% ipython --no-banner

In [1]: import numpy as np

In [2]: np.set_printoptions(precision=2, suppress=True, linewidth=140)

In [3]: def tidy(a):
   ...:     return np.round(a, 2) + 0
   ...: 

In [4]: M = np.minimum.outer(np.arange(1, 6), np.arange(1, 6)) * 2

In [5]: M
Out[5]: 
array([[ 2,  2,  2,  2,  2],
       [ 2,  4,  4,  4,  4],
       [ 2,  4,  6,  6,  6],
       [ 2,  4,  6,  8,  8],
       [ 2,  4,  6,  8, 10]])

In [6]: other = M / np.sqrt((M ** 2).mean(axis=1, keepdims=True))

In [7]: np.linalg.matrix_rank(other) == np.linalg.matrix_rank(M)
Out[7]: np.True_

In [8]: tidy(other[3])
Out[8]: array([0.33, 0.66, 0.99, 1.32, 1.32])

In [9]: w, evecs = np.linalg.eigh(M)

In [10]: np.unique(w.round(6) + 0, return_counts=True)[1]
Out[10]: array([1, 1, 1, 1, 1])

In [11]: tidy(w.sum()), np.trace(M)
Out[11]: (np.float64(30.0), np.int64(30))

In [12]: tidy(evecs.T @ M @ evecs)
Out[12]: 
array([[ 0.54,  0.  ,  0.  ,  0.  ,  0.  ],
       [ 0.  ,  0.71,  0.  ,  0.  ,  0.  ],
       [ 0.  ,  0.  ,  1.17,  0.  ,  0.  ],
       [ 0.  ,  0.  ,  0.  ,  2.9 ,  0.  ],
       [ 0.  ,  0.  ,  0.  ,  0.  , 24.69]])

In [13]: tidy(np.linalg.eigvalsh(M + -3 * np.eye(5)))
Out[13]: array([-2.46, -2.29, -1.83, -0.1 , 21.69])

In [14]: (w > 1e-8).sum(), (w < -1e-8).sum()
Out[14]: (np.int64(5), np.int64(0))

In [15]: tidy(evecs.T @ evecs)
Out[15]: 
array([[1., 0., 0., 0., 0.],
       [0., 1., 0., 0., 0.],
       [0., 0., 1., 0., 0.],
       [0., 0., 0., 1., 0.],
       [0., 0., 0., 0., 1.]])

In [16]: np.abs(evecs[:, -1]).round(6).argmax()
Out[16]: np.int64(4)

In [17]: M[:, 5]
---------------------------------------------------------------------------
IndexError                                Traceback (most recent call last)
Cell In[17], line 1
----> 1 M[:, 5]

IndexError: index 5 is out of bounds for axis 1 with size 5

In [18]: M.mean(axis=0)
Out[18]: array([2. , 3.6, 4.8, 5.6, 6. ])

In [19]: np.unravel_index(np.abs(M).argmax(), M.shape)
Out[19]: (np.int64(4), np.int64(4))

In [20]: np.abs(M).max()
Out[20]: np.int64(10)

In [21]: tidy(np.linalg.svd(M, compute_uv=False))
Out[21]: array([24.69,  2.9 ,  1.17,  0.71,  0.54])

In [22]: T = np.stack([M, -1 * M, M[::-1]])

In [23]: np.linalg.matrix_rank(T)
Out[23]: array([5, 5, 5])

In [24]: (T @ M.T).shape
Out[24]: (3, 5, 5)

In [25]: np.einsum("bij,cij->bc", T, T)
Out[25]: 
array([[ 620, -620,  464],
       [-620,  620, -464],
       [ 464, -464,  620]])

In [26]: T.sum(axis=0)
Out[26]: 
array([[ 2,  4,  6,  8, 10],
       [ 2,  4,  6,  8,  8],
       [ 2,  4,  6,  6,  6],
       [ 2,  4,  4,  4,  4],
       [ 2,  2,  2,  2,  2]])

In [27]: T.shape
Out[27]: (3, 5, 5)

In [28]: rng = np.random.default_rng(66)

In [29]: lab = rng.permutation(5)

In [30]: other = M[:, lab] * rng.choice([-1, 1], 5)

In [31]: other
Out[31]: 
array([[ 2,  2,  2, -2,  2],
       [ 4,  2,  4, -4,  4],
       [ 4,  2,  6, -6,  6],
       [ 4,  2,  8, -8,  6],
       [ 4,  2, 10, -8,  6]])

In [32]: left, _, Vh = np.linalg.svd(M.T @ other)

In [33]: tidy(np.linalg.lstsq(M, other)[0])
Out[33]: 
array([[ 0.,  1.,  0.,  0.,  0.],
       [ 1.,  0.,  0.,  0.,  0.],
       [ 0.,  0.,  0.,  0.,  1.],
       [ 0.,  0.,  0., -1.,  0.],
       [ 0.,  0.,  1.,  0.,  0.]])

In [34]: lab
Out[34]: array([1, 0, 4, 3, 2])

In [35]: m1 = np.array([[3.1, 2.0, 3.0, 3.0, 2.0, 0.0, 3.0, 2.0],
    ...:     [3.0, 1.1, 1.0, 1.0, 3.0, 1.0, 1.0, 2.0],
    ...:     [2.0, 0.0, 1.1, 3.0, 0.0, 2.0, 3.0, 1.0],
    ...:     [0.0, 0.0, 2.0, 0.1, 0.0, 2.0, 0.0, 3.0],
    ...:     [1.0, 3.0, 1.0, 1.0, 3.1, 1.0, 3.0, 2.0],
    ...:     [2.0, 3.0, 0.0, 3.0, 0.0, 3.1, 3.0, 1.0],
    ...:     [2.0, 2.0, 0.0, 3.0, 0.0, 3.0, 2.1, 1.0],
    ...:     [3.0, 2.0, 3.0, 3.0, 2.0, 0.0, 3.0, 2.1]])

In [36]: w, evecs = np.linalg.eigh(M)

In [37]: x0 = np.array([-2, 2, -1, 2, 1])

In [38]: tidy(x0 @ M @ x0 / (x0 @ x0)), tidy(w[0]), tidy(w[-1])
Out[38]: (np.float64(4.86), np.float64(0.54), np.float64(24.69))

In [39]: tidy(evecs * np.maximum(w, 0) @ evecs.T)
Out[39]: 
array([[ 2.,  2.,  2.,  2.,  2.],
       [ 2.,  4.,  4.,  4.,  4.],
       [ 2.,  4.,  6.,  6.,  6.],
       [ 2.,  4.,  6.,  8.,  8.],
       [ 2.,  4.,  6.,  8., 10.]])

In [40]: (np.sign(evecs[:, -1].round(6)) == np.sign(evecs[0, -1].round(6))).astype(int)
Out[40]: array([1, 1, 1, 1, 1])

In [41]: tidy(np.linalg.eigvalsh(M[1:, 1:]))
Out[41]: array([ 0.58,  0.93,  2.48, 24.01])

In [42]: u, g = m1[2], m1[5]

In [43]: u @ g
Out[43]: np.float64(29.2)

In [44]: p = (u @ g) / (u @ u) * u

In [45]: tidy(p)
Out[45]: array([2.07, 0.  , 1.14, 3.11, 0.  , 2.07, 3.11, 1.04])

In [46]: tidy(g - p)
Out[46]: array([-0.07,  3.  , -1.14, -0.11,  0.  ,  1.03, -0.11, -0.04])

In [47]: np.linalg.matrix_rank(np.outer(u, g))
Out[47]: np.int64(1)

In [48]: ang = np.sort(rng.uniform(-2, 2, 16))

In [49]: arr = np.c_[ang, ang ** 2, ang ** 3] @ np.array([[-5, -6, 0, 9, -9, 2], [3, 4, 4, 9, 7, 2], [-3, -3, 2, 3, 9, 4]])

In [50]: tidy(arr)
Out[50]: 
array([[ 27.54,  31.66,   2.08,  -3.61,  -4.12, -14.17],
       [ 22.63,  26.18,   2.31,  -3.27,   0.39, -10.84],
       [ 22.01,  25.48,   2.33,  -3.24,   0.91, -10.44],
       [ 12.71,  14.97,   2.15,  -3.  ,   6.54,  -4.89],
       [ 11.31,  13.35,   2.03,  -3.  ,   6.93,  -4.16],
       [ 10.71,  12.66,   1.97,  -3.  ,   7.05,  -3.85],
       [  9.98,  11.83,   1.89,  -3.  ,   7.16,  -3.5 ],
       [  5.53,   6.63,   1.18,  -2.89,   6.43,  -1.62],
       [  1.48,   1.8 ,   0.22,  -1.73,   2.55,  -0.44],
       [  0.89,   1.07,   0.09,  -1.22,   1.58,  -0.28],
       [  0.67,   0.8 ,   0.06,  -0.98,   1.2 ,  -0.22],
       [ -0.56,  -0.66,   0.06,   1.2 ,  -0.96,   0.27],
       [ -2.4 ,  -2.65,   1.63,   8.47,  -1.24,   2.48],
       [ -4.44,  -4.51,   5.03,  18.46,   4.83,   6.75],
       [ -6.52,  -6.32,   8.63,  27.53,  13.34,  11.42],
       [-13.27, -12.23,  19.44,  51.9 ,  43.35,  26.11]])

In [51]: # rank 3

In [52]: lab = arr[:, 0] > np.median(arr[:, 0])

In [53]: u = arr[lab].mean(axis=0) - arr[~lab].mean(axis=0)

In [54]: lab.astype(int)
Out[54]: array([1, 1, 1, 1, 1, 1, 1, 1, 0, 0, 0, 0, 0, 0, 0, 0])

In [55]: np.argsort(-np.abs(u).round(6), kind="stable")
Out[55]: array([1, 0, 3, 5, 4, 2])

In [56]: ((arr - arr.mean(axis=0)) @ u > 0).astype(int)
Out[56]: array([1, 1, 1, 1, 1, 1, 1, 1, 0, 0, 0, 0, 0, 0, 0, 0])

In [57]: J = np.load("m.npy")

In [58]: J
Out[58]: 
array([[ 0.87,  0.72,  2.6 , -0.6 ],
       [ 0.72,  1.95,  2.41,  0.56],
       [ 2.6 ,  2.41,  0.48, -0.84],
       [-0.6 ,  0.56, -0.84, -2.29]])

In [59]: def softmax(z):
    ...:     e = np.exp(z - z.max(axis=-1, keepdims=True))
    ...:     return e / e.sum(axis=-1, keepdims=True)
    ...: 

In [60]: tidy(softmax(J[0] + 5))
Out[60]: array([0.13, 0.11, 0.73, 0.03])

In [61]: tidy(softmax(J).sum(axis=1))
Out[61]: array([1., 1., 1., 1.])

In [62]: tidy(softmax(10 * J[0]))
Out[62]: array([0., 0., 1., 0.])

In [63]: scores = J @ J.T / np.sqrt(4)

In [64]: tidy(softmax(scores)[0] @ J)
Out[64]: array([ 1.03,  1.41,  2.24, -0.19])

In [65]: w, evecs = np.linalg.eigh(J)

In [66]: x0 = np.array([5, 0, 1, 3])

In [67]: tidy(evecs * np.maximum(w, 0) @ evecs.T)
Out[67]: 
array([[ 1.65,  1.06,  1.67, -0.34],
       [ 1.06,  2.3 ,  1.73,  0.  ],
       [ 1.67,  1.73,  1.95, -0.25],
       [-0.34,  0.  , -0.25,  0.1 ]])

In [68]: data = np.arange(84).reshape(14, 6) + -3

In [69]: data
Out[69]: 
array([[-3, -2, -1,  0,  1,  2],
       [ 3,  4,  5,  6,  7,  8],
       [ 9, 10, 11, 12, 13, 14],
       [15, 16, 17, 18, 19, 20],
       [21, 22, 23, 24, 25, 26],
       [27, 28, 29, 30, 31, 32],
       [33, 34, 35, 36, 37, 38],
       [39, 40, 41, 42, 43, 44],
       [45, 46, 47, 48, 49, 50],
       [51, 52, 53, 54, 55, 56],
       [57, 58, 59, 60, 61, 62],
       [63, 64, 65, 66, 67, 68],
       [69, 70, 71, 72, 73, 74],
       [75, 76, 77, 78, 79, 80]])

In [70]: d = np.linalg.norm(data[:, None] - data[None], axis=-1)

In [71]: (d + 1e9 * np.eye(14)).round(6).argmin(axis=1)
Out[71]: array([ 1,  0,  1,  2,  3,  4,  5,  6,  7,  8,  9, 10, 11, 12])

In [72]: tidy(np.linalg.norm(data - data.mean(axis=0), axis=1))
Out[72]: array([95.53, 80.83, 66.14, 51.44, 36.74, 22.05,  7.35,  7.35, 22.05, 36.74, 51.44, 66.14, 80.83, 95.53])

In [73]: lab = data[:, 2] > np.median(data[:, 2])

In [74]: u = data[lab].mean(axis=0) - data[~lab].mean(axis=0)

In [75]: u
Out[75]: array([42., 42., 42., 42., 42., 42.])

In [76]: np.argsort(-np.abs(u).round(6), kind="stable")
Out[76]: array([0, 1, 2, 3, 4, 5])

In [77]: (((data - data.mean(axis=0)) @ u > 0) == lab).mean()
Out[77]: np.float64(1.0)
